$ ipython --no-banner

In [1]: import numpy as np

In [2]: np.set_printoptions(precision=3, suppress=True, linewidth=160)

In [3]: rd = lambda a: np.round(a, 3) + 0

In [4]: A = np.loadtxt("data.csv", delimiter=",")

In [5]: print(A)
[[ 0.537 -0.178 -0.91   0.502]
 [-0.029  0.025 -0.026 -0.005]
 [ 1.971 -0.786 -3.712  2.394]
 [ 2.571 -0.969 -4.492  3.03 ]
 [ 2.041 -0.89  -3.666  2.456]
 [ 1.583 -0.691 -2.673  1.732]
 [ 0.527 -0.164 -0.904  0.569]
 [ 1.938 -0.751 -3.612  2.319]
 [ 0.53  -0.137 -0.935  0.69 ]
 [ 0.067  0.078  0.033  0.052]
 [ 0.42  -0.242 -0.833  0.613]
 [ 1.037 -0.408 -1.848  1.226]
 [ 1.544 -0.575 -2.674  1.787]]

In [6]: other = np.c_[A[:, :2] @ np.array([[0, 5], [3, 0]]), np.array([2, 5, -4, 5, 5, 1, -5, 3, 1, 3, -1, -3, 1])]

In [7]: print(rd(other))
[[-0.534  2.685  2.   ]
 [ 0.075 -0.145  5.   ]
 [-2.358  9.855 -4.   ]
 [-2.907 12.855  5.   ]
 [-2.67  10.205  5.   ]
 [-2.073  7.915  1.   ]
 [-0.492  2.635 -5.   ]
 [-2.253  9.69   3.   ]
 [-0.411  2.65   1.   ]
 [ 0.234  0.335  3.   ]
 [-0.726  2.1   -1.   ]
 [-1.224  5.185 -3.   ]
 [-1.725  7.72   1.   ]]

In [8]: print(rd(np.linalg.norm(np.linalg.qr(A)[0].T @ other, axis=0) ** 2 / ((other ** 2).sum(axis=0) + 1e-12)))
[1.    1.    0.179]

In [9]: print(rd(np.linalg.lstsq(A, other[:, 0])[0]))
[0. 3. 0. 0.]

In [10]: rng = np.random.default_rng(4086)

In [11]: labels = rng.permutation(4)

In [12]: other = A[:, labels] * rng.choice([-1, 1], 4)

In [13]: print(other)
[[ 0.537  0.178 -0.502  0.91 ]
 [-0.029 -0.025  0.005  0.026]
 [ 1.971  0.786 -2.394  3.712]
 [ 2.571  0.969 -3.03   4.492]
 [ 2.041  0.89  -2.456  3.666]
 [ 1.583  0.691 -1.732  2.673]
 [ 0.527  0.164 -0.569  0.904]
 [ 1.938  0.751 -2.319  3.612]
 [ 0.53   0.137 -0.69   0.935]
 [ 0.067 -0.078 -0.052 -0.033]
 [ 0.42   0.242 -0.613  0.833]
 [ 1.037  0.408 -1.226  1.848]
 [ 1.544  0.575 -1.787  2.674]]

In [14]: U, _, Vh = np.linalg.svd(A.T @ other)

In [15]: print(labels)
[0 1 3 2]

In [16]: D = np.linalg.norm(A[:, None] - A[None], axis=-1)

In [17]: print(np.flatnonzero(D[7] < D.mean() / 2))
[2 4 7]

In [18]: F = np.load("dump.npy")

In [19]: print(F)
[[ 0.8 -2.6 -0.1 -2.   2.1 -0.1]
 [-0.4 -0.7 -0.6  7.   0.6  1.8]
 [ 0.4 -0.4  0.7  4.  -1.8 -1.6]
 [ 0.6  0.1 -1.   7.5  0.9  0.9]
 [ 0.   1.2  1.7 -1.5  1.6  1. ]
 [ 0.4 -2.2 -0.4 12.5 -1.1 -1.3]
 [-0.4  0.6 -0.7  4.5  1.1 -0.2]
 [ 1.   0.4 -0.7 -3.  -0.9  0.8]
 [-0.1  1.1 -2.5 -0.5  0.8 -0.4]]

In [20]: # column 3 dominates

In [21]: other = np.c_[F[:, :3] @ np.array([[-3, 8, 8], [4, 6, -2], [6, 1, 1]]), np.array([0, -1, 1, 2, 2, 0, 1, 0, -2])]

In [22]: print(rd(other))
[[-13.4  -9.3  11.5   0. ]
 [ -5.2  -8.   -2.4  -1. ]
 [  1.4   1.5   4.7   1. ]
 [ -7.4   4.4   3.6   2. ]
 [ 15.    8.9  -0.7   2. ]
 [-12.4 -10.4   7.2   0. ]
 [ -0.6  -0.3  -5.1   1. ]
 [ -5.6   9.7   6.5   0. ]
 [-10.3   3.3  -5.5  -2. ]]

In [23]: print(rd(np.linalg.norm(other - F @ np.linalg.lstsq(F, other)[0], axis=0)))
[0.    0.    0.    1.381]

In [24]: print(rd(np.linalg.lstsq(F, other[:, 0])[0]))
[-3.  4.  6.  0.  0.  0.]

In [25]: x = np.array([-1, 2, 1, 2])

In [26]: target = other @ x

In [27]: print(rd(np.linalg.pinv(other) @ other))
[[1. 0. 0. 0.]
 [0. 1. 0. 0.]
 [0. 0. 1. 0.]
 [0. 0. 0. 1.]]

In [28]: print(rd(target))
[  6.3 -15.2   8.3  23.8   6.1  -1.2  -3.1  31.5   7.4]

In [29]: target = target + 0.05 * rng.normal(size=9)

In [30]: print(rd(target))
[  6.375 -15.242   8.241  23.87    6.098  -1.18   -3.07   31.469   7.309]

In [31]: coef, *_ = np.linalg.lstsq(other, target)

In [32]: print(rd(other.T @ (target - other @ coef)))
[0. 0. 0. 0.]

In [33]: print(rd(np.linalg.norm(target - other @ coef)))
0.109

In [34]: U, sig = np.linalg.svd(F)
Traceback (most recent call last):
  Cell In[34], line 1
    U, sig = np.linalg.svd(F)
ValueError: too many values to unpack (expected 2)


In [35]: U, sig, Vh = np.linalg.svd(F, full_matrices=False)

In [36]: print(np.abs(U[:, 0]).round(6).argmax())
5

In [37]: print(rd(np.sqrt((sig ** 2).sum())), rd(np.linalg.norm(F)))
19.206 19.206

In [38]: print(rd(U.T @ U))
[[1. 0. 0. 0. 0. 0.]
 [0. 1. 0. 0. 0. 0.]
 [0. 0. 1. 0. 0. 0.]
 [0. 0. 0. 1. 0. 0.]
 [0. 0. 0. 0. 1. 0.]
 [0. 0. 0. 0. 0. 1.]]

In [39]: print(rd(sig / sig[0]))
[1.    0.251 0.21  0.183 0.126 0.076]

In [40]: print(rd(Vh @ Vh.T))
[[1. 0. 0. 0. 0. 0.]
 [0. 1. 0. 0. 0. 0.]
 [0. 0. 1. 0. 0. 0.]
 [0. 0. 0. 1. 0. 0.]
 [0. 0. 0. 0. 1. 0.]
 [0. 0. 0. 0. 0. 1.]]
